$ ipython --no-banner

In [1]: import numpy as np

In [2]: np.set_printoptions(precision=2, suppress=True, linewidth=140, legacy="1.25")

In [3]: def rnd(a):
   ...:     return np.round(a, 2) + 0
   ...: 

In [4]: m1 = np.load("data.npy")

In [5]: m1
Out[5]: 
array([[-1,  2,  0,  0],
       [ 0, -2,  0,  0],
       [ 0,  0, -1,  2],
       [ 0,  0,  0, -2]])

In [6]: Q = m1.astype(float).copy()

In [7]: for j in range(4):
   ...:     Q[:, j] -= Q[:, :j] @ (Q[:, :j].T @ Q[:, j])
   ...:     Q[:, j] /= np.linalg.norm(Q[:, j])
   ...: 

In [8]: Q.T @ Q
Out[8]: 
array([[1., 0., 0., 0.],
       [0., 1., 0., 0.],
       [0., 0., 1., 0.],
       [0., 0., 0., 1.]])

In [9]: Q.T @ m1
Out[9]: 
array([[ 1., -2.,  0.,  0.],
       [ 0.,  2.,  0.,  0.],
       [ 0.,  0.,  1., -2.],
       [ 0.,  0.,  0.,  2.]])

In [10]: rnd(np.linalg.det(m1.T))
Out[10]: 4.0

In [11]: rnd(np.linalg.det(m1[::-1]))
Out[11]: 4.0

In [12]: np.einsum("ij,ji->", m1, m1)
Out[12]: 10

In [13]: np.poly(m1)
Out[13]: array([ 1.,  6., 13., 12.,  4.])

In [14]: (m1 != 0).astype(int)
Out[14]: 
array([[1, 1, 0, 0],
       [0, 1, 0, 0],
       [0, 0, 1, 1],
       [0, 0, 0, 1]])

In [15]: m1 @ m1
Out[15]: 
array([[ 1, -6,  0,  0],
       [ 0,  4,  0,  0],
       [ 0,  0,  1, -6],
       [ 0,  0,  0,  4]])

In [16]: (np.linalg.matrix_power((m1 != 0) + (m1.T != 0) + np.eye(4), 4) > 0).astype(int)
Out[16]: 
array([[1, 1, 0, 0],
       [1, 1, 0, 0],
       [0, 0, 1, 1],
       [0, 0, 1, 1]])

In [17]: rnd(np.linalg.norm(m1, axis=1))
Out[17]: array([2.24, 2.  , 2.24, 2.  ])

In [18]: rnd(np.linalg.norm(m1, axis=0))
Out[18]: array([1.  , 2.83, 1.  , 2.83])

In [19]: rnd(np.linalg.norm(m1[2], 1)), rnd(np.linalg.norm(m1[2], np.inf))
Out[19]: (3.0, 2.0)

In [20]: rnd(np.linalg.norm(m1, "nuc"))
Out[20]: 7.21

In [21]: rnd(np.linalg.norm(m1[2] - m1[0]))
Out[21]: 3.16

In [22]: np.linalg.norm(m1, axis=1).argmax()
Out[22]: 0

In [23]: rnd(np.linalg.norm(m1) ** 2 / np.linalg.norm(m1, 2) ** 2)
Out[23]: 2.11

In [24]: out = np.array([[1, 1, 1], [2, 0, 1], [0, 2, 1], [0, 0, 2]])

In [25]: out.T @ m1.T
Out[25]: 
array([[ 3, -4,  0,  0],
       [-1,  0, -2,  0],
       [ 1, -2,  3, -4]])

In [26]: np.einsum("ik,kj->ij", m1, out)
Out[26]: 
array([[ 3, -1,  1],
       [-4,  0, -2],
       [ 0, -2,  3],
       [ 0,  0, -4]])

In [27]: Z = np.array([[2, -3, -1, 1], [2, -1, 2, 2], [0, 3, 1, 2], [0, 0, 0, -2]])

In [28]: rng = np.random.default_rng(765)

In [29]: feats = (rng.random((16, 4)) < 0.25) @ Z

In [30]: feats
Out[30]: 
array([[ 2, -1,  2,  2],
       [ 0,  0,  0,  0],
       [ 2,  0,  0,  1],
       [ 0,  0,  0,  0],
       [ 2, -3, -1,  1],
       [ 0,  0,  0,  0],
       [ 0,  0,  0,  0],
       [ 2, -3, -1, -1],
       [ 2,  0,  0,  3],
       [ 0,  0,  0,  0],
       [ 2, -1,  2,  2],
       [ 0,  0,  0, -2],
       [ 0,  0,  0, -2],
       [ 0,  0,  0,  0],
       [ 0,  0,  0,  0],
       [ 0,  0,  0,  0]])

In [31]: Z = feats[[0, 12]].astype(float)

In [32]: for _ in range(4):
    ...:     labels = np.linalg.norm(feats[:, None] - Z, axis=-1).argmin(axis=1)
    ...:     Z = np.array([feats[labels == j].mean(axis=0) for j in range(2)])
    ...: 

In [33]: labels
Out[33]: array([0, 1, 0, 1, 0, 1, 1, 1, 0, 1, 0, 1, 1, 1, 1, 1])

In [34]: np.abs(Z[1] - Z[0]).argmax()
Out[34]: 3

In [35]: F = np.array([[0, 0, 0, 0, 3, 0, 0, 0, 0],
    ...:     [0, 0, 0, 0, 0, 0, 0, 0, 0],
    ...:     [3, 0, 0, 0, 0, 0, 0, 1, 0],
    ...:     [0, 0, 0, 2, 0, 0, 0, 0, 3],
    ...:     [0, 0, 0, 0, 0, 0, 2, 0, 0],
    ...:     [0, 2, 0, 0, 0, 2, 0, 0, 0]])

In [36]: Uu, sigma, Vh = np.linalg.svd(F)

In [37]: rnd(sigma)
Out[37]: array([3.61, 3.16, 3.  , 2.83, 2.  , 0.  ])

In [38]: out = Uu[:, :5] @ np.diag(sigma[:5]) @ Vh[:5]

In [39]: np.linalg.matrix_rank(out)
Out[39]: 5

In [40]: rnd(out)
Out[40]: 
array([[0., 0., 0., 0., 3., 0., 0., 0., 0.],
       [0., 0., 0., 0., 0., 0., 0., 0., 0.],
       [3., 0., 0., 0., 0., 0., 0., 1., 0.],
       [0., 0., 0., 2., 0., 0., 0., 0., 3.],
       [0., 0., 0., 0., 0., 0., 2., 0., 0.],
       [0., 2., 0., 0., 0., 2., 0., 0., 0.]])

In [41]: rk = np.linalg.matrix_rank(F)

In [42]: rk
Out[42]: 5

In [43]: N = np.linalg.svd(F)[2][rk:].T

In [44]: [int(np.linalg.matrix_rank(F[:i])) for i in range(1, len(F) + 1)]
Out[44]: [1, 1, 2, 3, 4, 5]

In [45]: rnd(F @ N)
Out[45]: 
array([[0., 0., 0., 0.],
       [0., 0., 0., 0.],
       [0., 0., 0., 0.],
       [0., 0., 0., 0.],
       [0., 0., 0., 0.],
       [0., 0., 0., 0.]])

In [46]: np.allclose(F @ N, 0)
Out[46]: True

In [47]: [int(np.linalg.matrix_rank(np.delete(F, i, axis=0))) for i in range(6)]
Out[47]: [4, 5, 4, 4, 4, 4]

In [48]: np.linalg.matrix_rank(F.T @ F), np.linalg.matrix_rank(F @ F.T)
Out[48]: (5, 5)

In [49]: N.shape
Out[49]: (9, 4)

In [50]: K = np.loadtxt("test2.csv", delimiter=",")

In [51]: K
Out[51]: 
array([[ 2.33, -2.39, -0.48,  4.48,  0.8 ],
       [ 3.39, -2.39, -0.64,  4.18,  1.58],
       [ 3.4 , -2.38, -0.59,  4.24,  1.59],
       [ 1.42, -2.42, -0.4 ,  4.83,  0.03],
       [ 2.04,  0.03, -0.22, -0.6 ,  1.6 ],
       [ 2.7 , -1.19, -0.42,  1.81,  1.6 ],
       [ 2.39, -2.39, -0.51,  4.48,  0.82],
       [ 1.7 , -1.2 , -0.28,  2.08,  0.82],
       [ 1.72, -1.19, -0.29,  2.1 ,  0.81],
       [ 0.7 , -1.2 , -0.21,  2.42, -0.01],
       [ 0.69, -1.2 , -0.21,  2.38,  0.04],
       [ 0.01,  0.02, -0.01,  0.02,  0.02],
       [ 3.39, -2.43, -0.55,  4.19,  1.58],
       [ 2.72, -1.2 , -0.44,  1.76,  1.61],
       [ 3.4 , -2.38, -0.57,  4.21,  1.62],
       [ 1.4 , -2.39, -0.41,  4.82,  0.01],
       [ 2.74, -1.2 , -0.42,  1.81,  1.6 ],
       [ 3.38, -2.43, -0.6 ,  4.2 ,  1.59],
       [ 2.75, -1.16, -0.4 ,  1.79,  1.62],
       [ 1.03,  0.01, -0.08, -0.3 ,  0.81]])

In [52]: rnd(np.abs(np.linalg.svd(K)[2][-1]))
Out[52]: array([0.59, 0.01, 0.12, 0.15, 0.79])
